In [1]: import numpy as np

In [2]: np.set_printoptions(precision=1, suppress=True, linewidth=160)

In [3]: rnd = lambda a: np.round(a, 1) + 0

In [4]: mat = np.array([[1, 0, 0, 0], [-2, 1, 0, 0], [-1, 1, 1, 0], [2, 2, -2, 1]])

In [5]: print(mat)
[[ 1  0  0  0]
 [-2  1  0  0]
 [-1  1  1  0]
 [ 2  2 -2  1]]

In [6]: print(np.einsum("ij,ji->", mat, mat))
4

In [7]: print(rnd(np.linalg.eigvals(mat)))
[1. 1. 1. 1.]

In [8]: print(rnd(np.linalg.det(mat.T)))
1.0

In [9]: print(np.poly(mat))
[ 1. -4.  6. -4.  1.]

In [10]: print(mat @ mat)
[[ 1  0  0  0]
 [-4  1  0  0]
 [-4  2  1  0]
 [ 2  2 -4  1]]

In [11]: print(np.linalg.matrix_power(mat, 2))
[[ 1  0  0  0]
 [-4  1  0  0]
 [-4  2  1  0]
 [ 2  2 -4  1]]

In [12]: print(rnd(np.sort(np.abs(np.linalg.eigvals(mat)))))
[1. 1. 1. 1.]

In [13]: print((mat - mat.T) / 2)
[[ 0.   1.   0.5 -1. ]
 [-1.   0.  -0.5 -1. ]
 [-0.5  0.5  0.   1. ]
 [ 1.   1.  -1.   0. ]]

In [14]: print((mat + mat.T) / 2)
[[ 1.  -1.  -0.5  1. ]
 [-1.   1.   0.5  1. ]
 [-0.5  0.5  1.  -1. ]
 [ 1.   1.  -1.   1. ]]

In [15]: print(np.allclose(mat, mat.T))
False

In [16]: print(rnd(np.abs(np.linalg.eigvals(mat)).max()))
1.0

In [17]: W = np.array([[2, -2, 0, 3], [-2, -2, 1, -1], [-2, 3, 0, -2], [0, -3, 0, -3]])

In [18]: c = np.array([1, -3, 2, 2])

In [19]: H = np.maximum(mat @ W + c, 0)

In [20]: print((H > 0).mean(axis=0))
[0.5 0.  1.  0.5]

In [21]: print((H > 0).astype(int))
[[1 0 1 1]
 [0 0 1 0]
 [0 0 1 0]
 [1 0 1 1]]

In [22]: print(H)
[[3 0 2 5]
 [0 0 3 0]
 [0 0 3 0]
 [5 0 4 7]]

In [23]: W2 = np.array([[2, 2, 2], [1, 1, 1], [2, 1, 1], [0, 0, 1]])

In [24]: print(W @ W2)
[[ 2  2  5]
 [-4 -5 -6]
 [-1 -1 -3]
 [-3 -3 -6]]

In [25]: E = np.loadtxt("block18.csv", delimiter=",")

In [26]: print(E)
[[4. 2. 3. 4. 2. 4. 0. 2. 4. 2. 3.]
 [1. 0. 5. 2. 1. 3. 0. 2. 0. 0. 0.]
 [2. 2. 2. 5. 4. 1. 5. 3. 0. 4. 1.]
 [0. 1. 4. 1. 1. 1. 2. 1. 1. 4. 1.]
 [2. 1. 4. 1. 5. 0. 5. 2. 1. 5. 0.]
 [5. 3. 1. 0. 4. 5. 3. 3. 0. 2. 2.]
 [2. 2. 2. 1. 3. 0. 0. 1. 4. 1. 5.]
 [3. 3. 2. 2. 3. 2. 5. 3. 3. 5. 3.]
 [0. 5. 0. 2. 1. 2. 1. 3. 2. 2. 5.]
 [3. 4. 1. 3. 5. 3. 3. 5. 4. 4. 4.]
 [1. 5. 2. 5. 5. 3. 1. 5. 2. 0. 3.]]

In [27]: w, vecs = np.linalg.eig(mat)

In [28]: print(rnd(np.sort(np.linalg.eigvals(mat @ mat))))
[1. 1. 1. 1.]

In [29]: rng = np.random.default_rng(2869)

In [30]: lab = rng.permutation(11)

In [31]: Y = E[:, lab] * rng.choice([-1, 1], 11)

In [32]: print(Y)
[[ 4. -3. -2. -0.  2. -2. -3.  4. -2. -4. -4.]
 [ 2. -5. -0. -0.  1. -2. -0.  1. -0. -3. -0.]
 [ 5. -2. -2. -5.  4. -3. -1.  2. -4. -1. -0.]
 [ 1. -4. -1. -2.  1. -1. -1.  0. -4. -1. -1.]
 [ 1. -4. -1. -5.  5. -2. -0.  2. -5. -0. -1.]
 [ 0. -1. -3. -3.  4. -3. -2.  5. -2. -5. -0.]
 [ 1. -2. -2. -0.  3. -1. -5.  2. -1. -0. -4.]
 [ 2. -2. -3. -5.  3. -3. -3.  3. -5. -2. -3.]
 [ 2. -0. -5. -1.  1. -3. -5.  0. -2. -2. -2.]
 [ 3. -1. -4. -3.  5. -5. -4.  3. -4. -3. -4.]
 [ 5. -2. -5. -1.  5. -5. -3.  1. -0. -3. -2.]]

In [33]: U, _, Vt = np.linalg.svd(E.T @ Y)

In [34]: print(rnd(np.linalg.lstsq(E, Y)[0]))
[[ 0.  0.  0.  0.  0.  0.  0.  1.  0.  0.  0.]
 [ 0.  0. -1.  0.  0.  0.  0.  0.  0.  0.  0.]
 [ 0. -1.  0.  0.  0.  0.  0.  0.  0.  0.  0.]
 [ 1.  0.  0.  0.  0.  0.  0.  0.  0.  0.  0.]
 [ 0.  0.  0.  0.  1.  0.  0.  0.  0.  0.  0.]
 [ 0.  0.  0.  0.  0.  0.  0.  0.  0. -1.  0.]
 [ 0.  0.  0. -1.  0.  0.  0.  0.  0.  0.  0.]
 [ 0.  0.  0.  0.  0. -1.  0.  0.  0.  0.  0.]
 [ 0.  0.  0.  0.  0.  0.  0.  0.  0.  0. -1.]
 [ 0.  0.  0.  0.  0.  0.  0.  0. -1.  0.  0.]
 [ 0.  0.  0.  0.  0.  0. -1.  0.  0.  0.  0.]]

In [35]: print(rnd(U @ Vt))
[[ 0.  0.  0.  0.  0.  0.  0.  1.  0.  0.  0.]
 [ 0.  0. -1.  0.  0.  0.  0.  0.  0.  0.  0.]
 [ 0. -1.  0.  0.  0.  0.  0.  0.  0.  0.  0.]
 [ 1.  0.  0.  0.  0.  0.  0.  0.  0.  0.  0.]
 [ 0.  0.  0.  0.  1.  0.  0.  0.  0.  0.  0.]
 [ 0.  0.  0.  0.  0.  0.  0.  0.  0. -1.  0.]
 [ 0.  0.  0. -1.  0.  0.  0.  0.  0.  0.  0.]
 [ 0.  0.  0.  0.  0. -1.  0.  0.  0.  0.  0.]
 [ 0.  0.  0.  0.  0.  0.  0.  0.  0.  0. -1.]
 [ 0.  0.  0.  0.  0.  0.  0.  0. -1.  0.  0.]
 [ 0.  0.  0.  0.  0.  0. -1.  0.  0.  0.  0.]]

In [36]: f = np.array([3, 2, 2, 3, 0, 3, 0, 1, 0, 3, 3])

In [37]: Y = E + np.outer(f, np.eye(11)[2])

In [38]: print(rnd(np.linalg.det(Y) / np.linalg.det(E)), rnd(1 + np.linalg.solve(E, f)[2]))
-0.8 -0.8

In [39]: print(Y)
[[4. 2. 6. 4. 2. 4. 0. 2. 4. 2. 3.]
 [1. 0. 7. 2. 1. 3. 0. 2. 0. 0. 0.]
 [2. 2. 4. 5. 4. 1. 5. 3. 0. 4. 1.]
 [0. 1. 7. 1. 1. 1. 2. 1. 1. 4. 1.]
 [2. 1. 4. 1. 5. 0. 5. 2. 1. 5. 0.]
 [5. 3. 4. 0. 4. 5. 3. 3. 0. 2. 2.]
 [2. 2. 2. 1. 3. 0. 0. 1. 4. 1. 5.]
 [3. 3. 3. 2. 3. 2. 5. 3. 3. 5. 3.]
 [0. 5. 0. 2. 1. 2. 1. 3. 2. 2. 5.]
 [3. 4. 4. 3. 5. 3. 3. 5. 4. 4. 4.]
 [1. 5. 5. 5. 5. 3. 1. 5. 2. 0. 3.]]

In [40]: print(np.linalg.matrix_rank(Y - E))
1

In [41]: f, g = E[2], E[4]

In [42]: print(f @ f)
105.0

In [43]: p = (f @ g) / (f @ f) * f

In [44]: print(np.outer(f, g))
[[ 4.  2.  8.  2. 10.  0. 10.  4.  2. 10.  0.]
 [ 4.  2.  8.  2. 10.  0. 10.  4.  2. 10.  0.]
 [ 4.  2.  8.  2. 10.  0. 10.  4.  2. 10.  0.]
 [10.  5. 20.  5. 25.  0. 25. 10.  5. 25.  0.]
 [ 8.  4. 16.  4. 20.  0. 20.  8.  4. 20.  0.]
 [ 2.  1.  4.  1.  5.  0.  5.  2.  1.  5.  0.]
 [10.  5. 20.  5. 25.  0. 25. 10.  5. 25.  0.]
 [ 6.  3. 12.  3. 15.  0. 15.  6.  3. 15.  0.]
 [ 0.  0.  0.  0.  0.  0.  0.  0.  0.  0.  0.]
 [ 8.  4. 16.  4. 20.  0. 20.  8.  4. 20.  0.]
 [ 2.  1.  4.  1.  5.  0.  5.  2.  1.  5.  0.]]

In [45]: print(rnd((g - p) @ f))
0.0

In [46]: print(rnd(p))
[1.7 1.7 1.7 4.3 3.4 0.9 4.3 2.6 0.  3.4 0.9]

In [47]: print(rnd(np.linalg.norm(f + g) ** 2 + np.linalg.norm(f - g) ** 2))
414.0

In [48]: print(rnd(g - p))
[ 0.3 -0.7  2.3 -3.3  1.6 -0.9  0.7 -0.6  1.   1.6 -0.9]

In [49]: K = np.load("dump.npy")

In [50]: print(rnd(K))
[[ 0.8 -0.4 -0.1 -0.1  0.   0.  -0.4]
 [-0.4  0.2 -0.3 -0.3 -0.1 -0.1 -0.8]
 [-0.1 -0.3  0.9 -0.1  0.   0.  -0.3]
 [-0.1 -0.3 -0.1  0.9  0.   0.  -0.3]
 [ 0.  -0.1  0.   0.   1.   0.  -0.1]
 [ 0.  -0.1  0.   0.   0.   1.  -0.1]
 [-0.4 -0.8 -0.3 -0.3 -0.1 -0.1  0.2]]

In [51]: x0 = np.array([3, 5, 0, 4, 1, 0, 4])

In [52]: print(rnd(np.abs(np.linalg.eigvals(K))))
[1. 1. 1. 1. 1. 1. 1.]

In [53]: print(rnd(np.linalg.inv(K)))
[[ 0.8 -0.4 -0.1 -0.1  0.   0.  -0.4]
 [-0.4  0.2 -0.3 -0.3 -0.1 -0.1 -0.8]
 [-0.1 -0.3  0.9 -0.1  0.   0.  -0.3]
 [-0.1 -0.3 -0.1  0.9  0.   0.  -0.3]
 [ 0.  -0.1  0.   0.   1.   0.  -0.1]
 [ 0.  -0.1  0.   0.   0.   1.  -0.1]
 [-0.4 -0.8 -0.3 -0.3 -0.1 -0.1  0.2]]

In [54]: print(rnd(np.linalg.det(K)))
-1.0

In [55]: Y = np.array([[-1, 0, 1, -1, 0, 1, 0, -3, 3],
    ...:     [0, 1, 3, -1, -1, 0, -3, 3, 2],
    ...:     [0, -3, 0, 1, 0, 0, 0, 3, -3],
    ...:     [-1, 3, 2, 1, 3, 3, 2, -3, 2],
    ...:     [-2, -2, 1, 1, 0, 2, -3, 1, 2],
    ...:     [3, 2, -1, 1, -3, 0, 3, 0, -1]])

In [56]: J = Y.T @ Y

In [57]: print(J)
[[ 15   7  -8   1 -12  -8  13   4 -12]
 [  7  27   5  -1   2   5  15 -17  11]
 [ -8   5  16  -2   6   9 -11   1  16]
 [  1  -1  -2   6   1   4   5   1  -5]
 [-12   2   6   1  19   9   0 -12   7]
 [ -8   5   9   4   9  14   0 -10  13]
 [ 13  15 -11   5   0   0  31 -18 -11]
 [  4 -17   1   1 -12 -10 -18  37 -16]
 [-12  11  16  -5   7  13 -11 -16  31]]

In [58]: U, sigma, Vt = np.linalg.svd(J)

In [59]: vecs = Vt[:(sigma > 1e-8).sum()]

In [60]: x0 = J[3] + 5 * J[8] + rng.integers(2) * np.eye(9)[1]

In [61]: print(x0)
[-59.  54.  78. -19.  36.  69. -50. -79. 150.]

In [62]: print(np.linalg.matrix_rank(np.vstack([J, x0])))
6

In [63]: print(rnd(vecs.T @ vecs))
[[ 0.3  0.2  0.   0.  -0.3 -0.1  0.2  0.1 -0.1]
 [ 0.2  0.9  0.   0.1  0.1 -0.1  0.   0.   0.1]
 [ 0.   0.   0.8 -0.2  0.1  0.2  0.1  0.2  0.1]
 [ 0.   0.1 -0.2  0.6  0.   0.4  0.   0.1 -0.1]
 [-0.3  0.1  0.1  0.   0.8  0.   0.  -0.1 -0.2]
 [-0.1 -0.1  0.2  0.4  0.   0.6  0.1  0.   0.2]
 [ 0.2  0.   0.1  0.   0.   0.1  0.7 -0.3 -0.3]
 [ 0.1  0.   0.2  0.1 -0.1  0.  -0.3  0.7 -0.2]
 [-0.1  0.1  0.1 -0.1 -0.2  0.2 -0.3 -0.2  0.6]]

In [64]: print(rnd(np.diag(vecs.T @ vecs)))
[0.3 0.9 0.8 0.6 0.8 0.6 0.7 0.7 0.6]

In [65]: print(rnd(np.linalg.norm(x0 - vecs.T @ vecs @ x0)))
0.0

In [66]: print(np.allclose(vecs.T @ vecs @ x0, x0))
True

In [67]: print(np.linalg.cond(J) > 100)
True

In [68]: print(np.linalg.matrix_rank(J, rtol=0.1))
5

In [69]: U, sigma, Vt = np.linalg.svd(J)

In [70]: print(rnd(sigma))
[78.5 65.  26.4 15.   8.8  2.2  0.   0.   0. ]

In [71]: print(np.argmax(sigma[:-1] / (sigma[1:] + 1e-6)) + 1)
6

In [72]: Y = U[:, :6] @ np.diag(sigma[:6]) @ Vt[:6]

In [73]: print(np.linalg.matrix_rank(J, rtol=0.05))
5

In [74]: print(rnd(np.linalg.norm(J - Y) / np.linalg.norm(J)))
0.0

In [75]: print(rnd(Y))
[[ 15.   7.  -8.   1. -12.  -8.  13.   4. -12.]
 [  7.  27.   5.  -1.   2.   5.  15. -17.  11.]
 [ -8.   5.  16.  -2.   6.   9. -11.   1.  16.]
 [  1.  -1.  -2.   6.   1.   4.   5.   1.  -5.]
 [-12.   2.   6.   1.  19.   9.   0. -12.   7.]
 [ -8.   5.   9.   4.   9.  14.   0. -10.  13.]
 [ 13.  15. -11.   5.   0.   0.  31. -18. -11.]
 [  4. -17.   1.   1. -12. -10. -18.  37. -16.]
 [-12.  11.  16.  -5.   7.  13. -11. -16.  31.]]

In [76]: w, vecs = np.linalg.eigh(J)

In [77]: x0 = np.array([-3, 1, 1, 0, 1, -3, -2, 1, 3])

In [78]: print(rnd(vecs * np.maximum(w, 0) @ vecs.T))
[[ 15.   7.  -8.   1. -12.  -8.  13.   4. -12.]
 [  7.  27.   5.  -1.   2.   5.  15. -17.  11.]
 [ -8.   5.  16.  -2.   6.   9. -11.   1.  16.]
 [  1.  -1.  -2.   6.   1.   4.   5.   1.  -5.]
 [-12.   2.   6.   1.  19.   9.   0. -12.   7.]
 [ -8.   5.   9.   4.   9.  14.   0. -10.  13.]
 [ 13.  15. -11.   5.   0.   0.  31. -18. -11.]
 [  4. -17.   1.   1. -12. -10. -18.  37. -16.]
 [-12.  11.  16.  -5.   7.  13. -11. -16.  31.]]

In [79]: print(rnd(vecs * np.abs(w) @ vecs.T))
[[ 15.   7.  -8.   1. -12.  -8.  13.   4. -12.]
 [  7.  27.   5.  -1.   2.   5.  15. -17.  11.]
 [ -8.   5.  16.  -2.   6.   9. -11.   1.  16.]
 [  1.  -1.  -2.   6.   1.   4.   5.   1.  -5.]
 [-12.   2.   6.   1.  19.   9.   0. -12.   7.]
 [ -8.   5.   9.   4.   9.  14.   0. -10.  13.]
 [ 13.  15. -11.   5.   0.   0.  31. -18. -11.]
 [  4. -17.   1.   1. -12. -10. -18.  37. -16.]
 [-12.  11.  16.  -5.   7.  13. -11. -16.  31.]]

In [80]: print((np.sign(vecs[:, -1].round(6)) == np.sign(vecs[0, -1].round(6))).astype(int))
[1 0 0 1 0 0 0 1 0]

In [81]: print(np.abs(J).sum(axis=1).max(), rnd(np.abs(w).max()))
122 78.5

In [82]: print(rnd(x0 @ J @ x0 / (x0 @ x0)), rnd(w[0]), rnd(w[-1]))
28.5 0.0 78.5

In [83]: x0 = np.array([-2, 0, -1, -2, 1, 0, 2, 2, 0])

In [84]: a = np.maximum(J @ x0, 0)

In [85]: print(np.maximum(J @ (3 * x0), 0))
[ 0  0  0  3 33  0  3 45  0]

In [86]: print(rnd(np.tanh(J @ x0)))
[-1.  -1.  -1.   0.8  1.  -1.   0.8  1.  -1. ]

In [87]: A = np.loadtxt("sample3.csv", delimiter=",")

In [88]: print(A)
[[0. 0. 0. 0. 0. 0. 0. 0. 1. 0. 1. 1.]
 [0. 0. 1. 1. 0. 1. 0. 0. 0. 1. 0. 0.]
 [0. 1. 0. 1. 0. 1. 0. 0. 0. 1. 0. 0.]
 [0. 1. 1. 0. 0. 1. 0. 0. 0. 1. 0. 0.]
 [0. 0. 0. 0. 0. 0. 0. 1. 0. 0. 0. 0.]
 [0. 1. 1. 1. 0. 0. 0. 0. 0. 1. 0. 0.]
 [0. 0. 0. 0. 0. 0. 0. 0. 0. 0. 0. 0.]
 [0. 0. 0. 0. 1. 0. 0. 0. 0. 0. 0. 0.]
 [1. 0. 0. 0. 0. 0. 0. 0. 0. 0. 0. 1.]
 [0. 1. 1. 1. 0. 1. 0. 0. 0. 0. 0. 0.]
 [1. 0. 0. 0. 0. 0. 0. 0. 0. 0. 0. 1.]
 [1. 0. 0. 0. 0. 0. 0. 0. 1. 0. 1. 0.]]

In [89]: rank = np.linalg.matrix_rank(A)

In [90]: print(rank)
10

In [91]: null = np.linalg.svd(A)[2][rank:].T

In [92]: print(np.allclose(A @ null, 0))
True

In [93]: print(rnd(A @ null))
[[0. 0.]
 [0. 0.]
 [0. 0.]
 [0. 0.]
 [0. 0.]
 [0. 0.]
 [0. 0.]
 [0. 0.]
 [0. 0.]
 [0. 0.]
 [0. 0.]
 [0. 0.]]

In [94]: print([int(np.linalg.matrix_rank(A[:i])) for i in range(1, len(A) + 1)])
[1, 2, 3, 4, 5, 6, 6, 7, 8, 9, 9, 10]

In [95]: print(rnd(null @ null.T))
[[ 0.   0.   0.   0.   0.   0.   0.   0.   0.   0.   0.   0. ]
 [ 0.   0.   0.   0.   0.   0.   0.   0.   0.   0.   0.   0. ]
 [ 0.   0.   0.   0.   0.   0.   0.   0.   0.   0.   0.   0. ]
 [ 0.   0.   0.   0.   0.   0.   0.   0.   0.   0.   0.   0. ]
 [ 0.   0.   0.   0.   0.   0.   0.   0.   0.   0.   0.   0. ]
 [ 0.   0.   0.   0.   0.   0.   0.   0.   0.   0.   0.   0. ]
 [ 0.   0.   0.   0.   0.   0.   1.   0.   0.   0.   0.   0. ]
 [ 0.   0.   0.   0.   0.   0.   0.   0.   0.   0.   0.   0. ]
 [ 0.   0.   0.   0.   0.   0.   0.   0.   0.5  0.  -0.5  0. ]
 [ 0.   0.   0.   0.   0.   0.   0.   0.   0.   0.   0.   0. ]
 [ 0.   0.   0.   0.   0.   0.   0.   0.  -0.5  0.   0.5  0. ]
 [ 0.   0.   0.   0.   0.   0.   0.   0.   0.   0.   0.   0. ]]

In [96]: print(null.shape)
(12, 2)

In [97]: print(np.flatnonzero(np.linalg.matrix_power((A != 0) + (A.T != 0) + np.eye(12), 12)[7]))
[4 7]

In [98]: print((A != 0).astype(int))
[[0 0 0 0 0 0 0 0 1 0 1 1]
 [0 0 1 1 0 1 0 0 0 1 0 0]
 [0 1 0 1 0 1 0 0 0 1 0 0]
 [0 1 1 0 0 1 0 0 0 1 0 0]
 [0 0 0 0 0 0 0 1 0 0 0 0]
 [0 1 1 1 0 0 0 0 0 1 0 0]
 [0 0 0 0 0 0 0 0 0 0 0 0]
 [0 0 0 0 1 0 0 0 0 0 0 0]
 [1 0 0 0 0 0 0 0 0 0 0 1]
 [0 1 1 1 0 1 0 0 0 0 0 0]
 [1 0 0 0 0 0 0 0 0 0 0 1]
 [1 0 0 0 0 0 0 0 1 0 1 0]]

In [99]: print(rnd(np.sort(np.linalg.eigvals(A).real)))
[-1.6 -1.  -1.  -1.  -1.  -1.  -1.   0.   0.   1.   2.6  4. ]

In [100]: print((np.linalg.matrix_power((A != 0) + (A.T != 0) + np.eye(12), 12) > 0).astype(int))
[[1 0 0 0 0 0 0 0 1 0 1 1]
 [0 1 1 1 0 1 0 0 0 1 0 0]
 [0 1 1 1 0 1 0 0 0 1 0 0]
 [0 1 1 1 0 1 0 0 0 1 0 0]
 [0 0 0 0 1 0 0 1 0 0 0 0]
 [0 1 1 1 0 1 0 0 0 1 0 0]
 [0 0 0 0 0 0 1 0 0 0 0 0]
 [0 0 0 0 1 0 0 1 0 0 0 0]
 [1 0 0 0 0 0 0 0 1 0 1 1]
 [0 1 1 1 0 1 0 0 0 1 0 0]
 [1 0 0 0 0 0 0 0 1 0 1 1]
 [1 0 0 0 0 0 0 0 1 0 1 1]]

In [101]: F = np.array([[0, 0, 1, 0, 1, 1, 0, 1],
     ...:     [0, 0, 0, 0, 1, 1, 0, 0],
     ...:     [1, 0, 0, 0, 0, 1, 0, 0],
     ...:     [0, 0, 0, 0, 0, 0, 0, 0],
     ...:     [1, 1, 0, 0, 0, 0, 0, 0],
     ...:     [1, 1, 1, 0, 0, 0, 1, 0],
     ...:     [0, 0, 0, 0, 0, 1, 0, 1],
     ...:     [1, 0, 0, 0, 0, 0, 1, 0]])

In [102]: rank = np.linalg.matrix_rank(F)

In [103]: print(rank)
7

In [104]: null = np.linalg.svd(F)[2][rank:].T

In [105]: print(rnd(null[:, 0] / null[np.abs(null[:, 0]).round(6).argmax(), 0]))
[0. 0. 0. 1. 0. 0. 0. 0.]

In [106]: print([int(np.linalg.matrix_rank(np.delete(F, i, axis=0))) for i in range(8)])
[6, 6, 6, 7, 6, 6, 6, 6]

In [107]: print([int(np.linalg.matrix_rank(F[:i])) for i in range(1, len(F) + 1)])
[1, 2, 3, 3, 4, 5, 6, 7]

In [108]: print(np.linalg.matrix_rank(F.T @ F), np.linalg.matrix_rank(F @ F.T))
7 7

In [109]: print(np.allclose(F @ null, 0))
True

In [110]: print(null.shape)
(8, 1)
